$ ipython --no-banner

In [1]: import numpy as np

In [2]: from numpy import linalg as LA

In [3]: np.set_printoptions(precision=3, suppress=True, linewidth=200, floatmode="fixed")

In [4]: r0 = np.array([3, 1, 2, 4])

In [5]: rng = np.random.default_rng(182619)

In [6]: A = np.outer(rng.normal(size=49), r0) + 0.05 * rng.normal(size=(49, 4))

In [7]: A
Out[7]: 
array([[ 1.596,  0.555,  1.048,  2.106],
       [-3.624, -1.093, -2.422, -4.787],
       [-4.679, -1.501, -3.201, -6.339],
       [-2.143, -0.700, -1.366, -2.926],
       [ 0.157,  0.114,  0.129,  0.356],
       [ 6.279,  2.084,  4.207,  8.318],
       [ 0.988,  0.386,  0.680,  1.375],
       [-5.633, -1.808, -3.782, -7.427],
       [ 0.221,  0.131,  0.135,  0.362],
       [-0.739, -0.332, -0.572, -1.012],
       [-0.495, -0.212, -0.358, -0.674],
       [-4.290, -1.397, -2.884, -5.671],
       [ 0.793,  0.195,  0.472,  0.998],
       [-2.383, -0.697, -1.538, -3.146],
       [-4.408, -1.422, -2.836, -5.846],
       [ 0.292,  0.064,  0.253,  0.444],
       [ 0.239,  0.020,  0.084,  0.249],
       [ 1.288,  0.394,  0.834,  1.704],
       [-2.652, -0.848, -1.814, -3.478],
       [-6.232, -2.003, -4.244, -8.309],
       [ 1.129,  0.373,  0.723,  1.473],
       [ 2.638,  0.876,  1.807,  3.593],
       [ 3.443,  1.150,  2.380,  4.670],
       [-5.688, -1.901, -3.749, -7.545],
       [ 2.403,  0.873,  1.596,  3.159],
       [-1.960, -0.731, -1.346, -2.613],
       [ 1.501,  0.551,  1.013,  1.993],
       [ 0.724,  0.245,  0.522,  1.066],
       [ 1.782,  0.651,  1.242,  2.539],
       [-3.643, -1.203, -2.394, -4.891],
       [ 7.301,  2.410,  4.848,  9.725],
       [-4.521, -1.529, -3.075, -6.025],
       [ 0.219,  0.097,  0.200,  0.235],
       [-5.759, -1.893, -3.863, -7.740],
       [-2.181, -0.774, -1.514, -2.839],
       [-0.861, -0.231, -0.580, -1.102],
       [-1.244, -0.457, -0.814, -1.648],
       [ 4.078,  1.382,  2.811,  5.517],
       [ 0.883,  0.256,  0.516,  1.206],
       [ 1.427,  0.531,  1.039,  1.993],
       [-2.337, -0.806, -1.505, -3.100],
       [ 1.980,  0.567,  1.313,  2.518],
       [ 2.133,  0.651,  1.485,  2.849],
       [ 0.191,  0.080,  0.090,  0.332],
       [-3.680, -1.201, -2.441, -4.873],
       [ 1.943,  0.576,  1.250,  2.631],
       [ 0.933,  0.224,  0.503,  1.242],
       [ 1.271,  0.373,  0.861,  1.818],
       [ 0.618,  0.134,  0.382,  0.746]])

In [8]: Ac = A - A.mean(axis=0)

In [9]: V = LA.svd(Ac)[2][:1]

In [10]: B = Ac - Ac @ V.T @ V

In [11]: B.std(axis=0)
Out[11]: array([0.033, 0.046, 0.041, 0.027])

In [12]: np.diag(V.T @ V)
Out[12]: array([0.300, 0.032, 0.135, 0.533])

In [13]: proj = A @ LA.solve(A.T @ A, A.T)

In [14]: np.allclose(proj @ proj, proj)
Out[14]: True

In [15]: proj @ A[:, 2]
Out[15]: 
array([ 1.048, -2.422, -3.201, -1.366,  0.129,  4.207,  0.680, -3.782,  0.135, -0.572, -0.358, -2.884,  0.472, -1.538, -2.836,  0.253,  0.084,  0.834, -1.814, -4.244,  0.723,  1.807,  2.380, -3.749,
        1.596, -1.346,  1.013,  0.522,  1.242, -2.394,  4.848, -3.075,  0.200, -3.863, -1.514, -0.580, -0.814,  2.811,  0.516,  1.039, -1.505,  1.313,  1.485,  0.090, -2.441,  1.250,  0.503,  0.861,
        0.382])

In [16]: m1 = np.loadtxt("m.csv", delimiter=",")

In [17]: m1
Out[17]: 
array([[  0.200,   1.200,  -1.100,   1.200,  -2.200,  -2.800,  -0.500,   0.800,  -0.300,   2.000,   0.100,  -0.400],
       [ -0.100,   0.900,  -0.200,   0.100,   1.300,  -1.100,  -1.200,  -0.400,  -0.900,   0.300,  -0.300,   0.600],
       [  0.600,   1.000,  -1.000,  -0.400,   0.300,  -1.100,  -0.800,  -0.400,   0.000,   2.400,   0.100,  -0.800],
       [  6.000,   2.000, -12.000,  32.000,   6.000, -24.000, -12.000,  10.000,  -4.000,   0.000,  26.000, -28.000],
       [ -2.100,  -1.100,   0.100,   0.800,  -0.400,   0.100,   0.800,   1.400,   0.200,   0.200,  -0.200,  -0.100],
       [  1.900,   0.100,   0.200,  -0.900,  -1.200,  -2.100,   1.000,  -1.000,  -0.400,   1.100,   0.100,  -1.700],
       [  1.400,   0.700,  -0.300,  -1.700,  -1.000,   0.700,  -0.700,  -2.000,  -1.800,  -0.600,  -0.100,  -0.200],
       [ -0.900,  -1.900,  -0.200,   0.300,  -0.800,  -1.400,   0.300,   1.300,  -1.100,  -2.400,   1.300,  -0.200],
       [ -1.700,  -1.300,   0.900,   0.300,   0.900,  -0.400,  -0.100,   0.800,   0.100,  -0.600,   1.100,  -1.100],
       [ -0.200,   0.600,   0.500,  -2.100,   0.500,   0.200,  -0.700,  -0.400,  -1.200,  -1.900,   0.100,   1.800],
       [  0.300,  -0.200,   0.100,  -0.600,  -1.000,   1.400,   1.900,  -0.100,   1.100,  -0.100,   0.200,   0.300],
       [  0.600,  -2.100,   0.300,   0.300,   0.100,  -0.500,  -0.800,   0.500,  -0.100,   0.300,   0.200,  -0.400],
       [  1.600,   0.700,  -1.500,  -0.200,   1.300,  -0.500,   0.000,  -0.100,  -0.100,  -1.200,  -0.400,  -1.000],
       [ -0.300,   0.300,   0.000,  -2.400,  -0.100,   0.800,   1.300,  -0.100,  -1.500,   0.000,   0.200,  -0.200],
       [  0.100,  -1.800,  -0.700,   1.200,  -1.800,  -0.900,   0.700,  -0.300,   1.500,   0.400,  -0.200,   0.500],
       [  1.900,  -1.200,  -0.400,  -1.000,  -1.600,   0.800,  -1.500,  -1.200,  -1.900,  -1.800,  -0.500,   0.900],
       [ -0.700,   1.000,   1.800,   2.200,   0.800,   0.200,   0.100,   1.900,  -0.500,  -1.300,   1.500,  -0.500],
       [ -1.100,   1.900,  -1.200,  -0.400,   0.700,  -0.600,   1.100,  -0.200,   0.400,   0.400,   0.800,  -0.200],
       [ -1.700,  -0.200,  -0.200,  -0.100,   1.900,  -0.500,   1.900,  -0.300,   0.300,   0.500,   1.400,  -1.500],
       [ -0.900,  -0.300,   0.500,   2.100,   1.400,   1.500,   0.400,  -1.300,   0.200,  -0.700,  -0.700,  -1.100],
       [ -0.600,   1.000,  -1.100,  -0.500,   2.100,  -0.900,   0.300,   0.800,  -0.400,   0.500,  -0.100,  -1.000],
       [ -1.400,  -0.400,   0.200,   0.200,   0.300,   1.700,  -0.100,  -1.100,   1.300,   0.100,   0.700,  -0.100],
       [  0.500,  -0.400,   1.400,  -0.300,  -0.700,  -0.400,  -1.600,  -1.000,   0.800,   1.500,   0.100,  -2.500],
       [  1.100,  -0.600,   0.300,  -0.800,  -1.300,   0.100,   0.800,  -1.400,   1.100,   0.100,   0.000,  -0.300],
       [  0.000,   0.900,   0.800,  -0.500,   2.500,  -0.700,  -0.100,  -0.500,   1.200,  -0.700,  -1.000,   0.300],
       [  2.200,   0.100,  -0.200,   0.700,   1.600,  -0.100,   1.100,  -2.100,  -1.900,   0.900,   0.800,  -1.600],
       [  0.600,   1.200,  -0.100,  -1.400,   0.000,  -1.000,   2.000,  -2.000,   1.800,  -0.800,   0.200,  -0.700],
       [ -1.600,   0.000,  -0.100,  -1.100,  -0.600,   1.200,   1.300,   0.300,  -0.700,  -0.800,   1.000,   1.700],
       [ -0.500,   0.500,   1.100,   1.300,  -0.100,   0.500,   1.100,   2.300,   1.600,  -2.000,   1.400,  -0.300],
       [  0.500,  -0.100,   1.400,   1.100,   0.300,   0.800,  -0.500,  -0.300,   1.300,   0.800,   0.800,  -0.100],
       [  0.100,   1.200,  -1.000,  -0.500,   1.400,  -0.100,   1.100,   1.900,   1.100,  -1.400,  -0.300,   0.600],
       [ -0.900,  -0.600,  -1.800,   0.900,   0.200,  -0.500,   1.100,  -0.500,   1.100,   1.100,   1.300,   0.300],
       [ -0.900,   1.100,   0.400,   0.700,   1.800,  -0.800,  -0.400,   0.600,  -2.200,   1.600,  -0.300,  -1.200],
       [ -1.200,  -0.300,   1.200,   0.800,  -1.900,  -0.600,   0.600,   0.900,   0.300,  -1.100,   0.000,   1.100],
       [  1.100,   0.700,  -0.700,  -0.700,   0.400,  -1.800,   0.900,   1.200,  -0.500,   1.500,  -0.300,   0.800],
       [  1.000,   1.200,   1.600,  -0.400,   1.600,   1.300,   0.500,   1.200,  -1.500,   1.000,  -1.400,  -0.600],
       [ -0.100,   0.700,   0.700,  -0.500,  -0.600,   0.600,  -1.000,  -1.500,   0.200,   0.000,   1.200,   0.200],
       [  0.600,   0.000,   0.100,  -1.000,  -1.200,  -0.300,   0.000,   0.500,   1.400,  -2.000,  -1.000,  -1.000],
       [ -0.800,   0.600,   1.600,   0.100,   0.600,   0.600,   0.100,  -0.400,   0.600,   1.200,  -0.800,   1.500],
       [ -1.800,   1.100,  -0.300,   1.900,  -0.600,  -1.700,  -0.300,   0.800,  -0.100,  -0.500,   0.600,  -1.400],
       [  0.900,   0.700,  -0.600,   0.000,  -0.900,   0.200,   0.800,   0.200,  -1.400,  -3.200,  -0.400,   2.900],
       [ -1.400,  -0.300,   1.100,  -0.700,  -0.700,   1.500,  -1.500,   0.300,  -1.400,   0.200,   1.200,  -1.300],
       [ -1.500,   1.200,   0.100,   1.200,   1.300,  -0.700,  -1.600,   0.100,   0.900,   0.500,  -0.700,  -1.400]])

In [18]: Uu, s, VT = LA.svd(m1, full_matrices=False)

In [19]: np.round(Uu.T @ m1 @ VT.T, 3) + 0
Out[19]: 
array([[60.002,  0.000,  0.000,  0.000,  0.000,  0.000,  0.000,  0.000,  0.000,  0.000,  0.000,  0.000],
       [ 0.000,  9.704,  0.000,  0.000,  0.000,  0.000,  0.000,  0.000,  0.000,  0.000,  0.000,  0.000],
       [ 0.000,  0.000,  9.042,  0.000,  0.000,  0.000,  0.000,  0.000,  0.000,  0.000,  0.000,  0.000],
       [ 0.000,  0.000,  0.000,  8.048,  0.000,  0.000,  0.000,  0.000,  0.000,  0.000,  0.000,  0.000],
       [ 0.000,  0.000,  0.000,  0.000,  7.699,  0.000,  0.000,  0.000,  0.000,  0.000,  0.000,  0.000],
       [ 0.000,  0.000,  0.000,  0.000,  0.000,  6.859,  0.000,  0.000,  0.000,  0.000,  0.000,  0.000],
       [ 0.000,  0.000,  0.000,  0.000,  0.000,  0.000,  6.061,  0.000,  0.000,  0.000,  0.000,  0.000],
       [ 0.000,  0.000,  0.000,  0.000,  0.000,  0.000,  0.000,  5.336,  0.000,  0.000,  0.000,  0.000],
       [ 0.000,  0.000,  0.000,  0.000,  0.000,  0.000,  0.000,  0.000,  5.219,  0.000,  0.000,  0.000],
       [ 0.000,  0.000,  0.000,  0.000,  0.000,  0.000,  0.000,  0.000,  0.000,  4.799,  0.000,  0.000],
       [ 0.000,  0.000,  0.000,  0.000,  0.000,  0.000,  0.000,  0.000,  0.000,  0.000,  3.943,  0.000],
       [ 0.000,  0.000,  0.000,  0.000,  0.000,  0.000,  0.000,  0.000,  0.000,  0.000,  0.000,  3.712]])

In [20]: s / s[0]
Out[20]: array([1.000, 0.162, 0.151, 0.134, 0.128, 0.114, 0.101, 0.089, 0.087, 0.080, 0.066, 0.062])

In [21]: np.allclose(Uu * s @ VT, m1)
Out[21]: True

In [22]: Uu.shape, s.shape, VT.shape
Out[22]: ((43, 12), (12,), (12, 12))
